$ python -q
>>> import numpy as np
>>> from numpy import linalg as LA
>>> np.set_printoptions(precision=2, suppress=True, linewidth=160)
>>> rnd = lambda a: np.round(a, 2) + 0
>>> K = np.array([[3.19, 12.86, -7.24],
...     [-30.25, -15.24, 23.64],
...     [-9.67, 14.86, -6.36],
...     [-1.47, -16.27, 22.65],
...     [-2.34, 0.73, 11.79],
...     [12.5, 20.71, -15.9],
...     [-9.82, 19.23, -9.33],
...     [-10.02, -0.19, 7.52],
...     [16.67, -21.36, -3.14],
...     [-0.28, -45.43, 29.21],
...     [-20.79, 41.14, -6.18],
...     [-14.02, -20.71, -23.48],
...     [12.82, -15.8, -20.43]])
>>> Xc = (K - K.mean(axis=0)) / K.std(axis=0)
>>> rnd(Xc.std(axis=0))
array([1., 1., 1.])
>>> coef = LA.lstsq(np.delete(Xc, 1, axis=1), Xc[:, 1])[0]
>>> print(rnd(1 - np.var(Xc[:, 1] - np.delete(Xc, 1, axis=1) @ coef)))
0.3
>>> print(np.abs(coef).argmax())
1
>>> vec = np.array([7, 9, 6])
>>> K @ np.eye(3)[2]
array([ -7.24,  23.64,  -6.36,  22.65,  11.79, -15.9 ,  -9.33,   7.52,  -3.14,  29.21,  -6.18, -23.48, -20.43])
>>> blk = np.stack([K, -3 * K, K[::-1]])
>>> rnd(np.einsum("bij,cij->bc", blk, blk))
array([[ 12594.31, -37782.93,   4718.78],
       [-37782.93, 113348.78, -14156.35],
       [  4718.78, -14156.35,  12594.31]])
>>> print(LA.matrix_rank(blk))
[3 3 3]
>>> r0 = np.array([1, 1, 0, 0])
>>> data = 5 * np.eye(4) + np.outer(r0, r0)
>>> print(data)
[[6. 1. 0. 0.]
 [1. 6. 0. 0.]
 [0. 0. 5. 0.]
 [0. 0. 0. 5.]]
>>> vec = np.ones(4)
>>> for _ in range(7):
...     vec = data @ vec
...     vec /= LA.norm(vec)
...     print(round(vec @ data @ vec, 2))
... 
6.32
6.59
6.77
6.87
6.93
6.97
6.98
>>> rnd(vec)
array([0.7 , 0.7 , 0.07, 0.07])
>>> np.kron(np.eye(2, dtype=int), data)
array([[6., 1., 0., 0., 0., 0., 0., 0.],
       [1., 6., 0., 0., 0., 0., 0., 0.],
       [0., 0., 5., 0., 0., 0., 0., 0.],
       [0., 0., 0., 5., 0., 0., 0., 0.],
       [0., 0., 0., 0., 6., 1., 0., 0.],
       [0., 0., 0., 0., 1., 6., 0., 0.],
       [0., 0., 0., 0., 0., 0., 5., 0.],
       [0., 0., 0., 0., 0., 0., 0., 5.]])
>>> np.poly(data)
array([   1.,  -22.,  180., -650.,  875.])
>>> print((LA.matrix_power((data != 0) + (data.T != 0) + np.eye(4), 4) > 0).astype(int))
[[1 1 0 0]
 [1 1 0 0]
 [0 0 1 0]
 [0 0 0 1]]
>>> data @ data
array([[37., 12.,  0.,  0.],
       [12., 37.,  0.,  0.],
       [ 0.,  0., 25.,  0.],
       [ 0.,  0.,  0., 25.]])
>>> rnd(np.sort(LA.eigvals(data).real))
array([5., 5., 5., 7.])
>>> X = np.load("m.npy")
>>> rnd(X)
array([[ 2.35,  1.23,  0.68,  0.49],
       [ 1.23,  2.35, -0.07,  0.77],
       [ 0.68, -0.07,  3.05,  0.01],
       [ 0.49,  0.77,  0.01,  0.25]])
>>> vals, evecs = LA.eigvalsh(X)
Traceback (most recent call last):
  File "<python-input-28>", line 1, in <module>
    vals, evecs = LA.eigvalsh(X)
    ^^^^^^^^^^^
ValueError: too many values to unpack (expected 2)
>>> vals, evecs = LA.eigh(X)
>>> np.unique(vals.round(6) + 0, return_counts=True)[1]
array([1, 1, 1, 1])
>>> rnd(LA.eigvalsh(X + -2 * np.eye(4)))
array([-2., -1.,  1.,  2.])
>>> rnd(evecs.T @ evecs)
array([[1., 0., 0., 0.],
       [0., 1., 0., 0.],
       [0., 0., 1., 0.],
       [0., 0., 0., 1.]])
>>> r = LA.matrix_rank(X)
>>> r
np.int64(3)
>>> N = LA.svd(X)[2][r:].T
>>> N.shape
(4, 1)
>>> np.allclose(X @ N, 0)
True
>>> LA.matrix_rank(X.T @ X), LA.matrix_rank(X @ X.T)
(np.int64(3), np.int64(3))
>>> [int(LA.matrix_rank(np.delete(X, i, axis=0))) for i in range(4)]
[3, 3, 2, 3]
>>> [int(LA.matrix_rank(X[:, :j + 1])) for j in range(4)]
[1, 2, 3, 3]
>>> [int(LA.matrix_rank(X[:i])) for i in range(1, len(X) + 1)]
[1, 2, 3, 3]
>>> def softmax(z):
...     e = np.exp(z - z.max(axis=-1, keepdims=True))
...     return e / e.sum(axis=-1, keepdims=True)
... 
>>> print(rnd(softmax(X).sum(axis=1)))
[1. 1. 1. 1.]
>>> rnd(softmax(X[2] + 5))
array([0.08, 0.04, 0.84, 0.04])
>>> rnd(softmax(X[2]))
array([0.08, 0.04, 0.84, 0.04])
>>> att = X @ X.T / np.sqrt(4)
>>> softmax(att).round(6).argmax(axis=1)
array([0, 1, 2, 1])
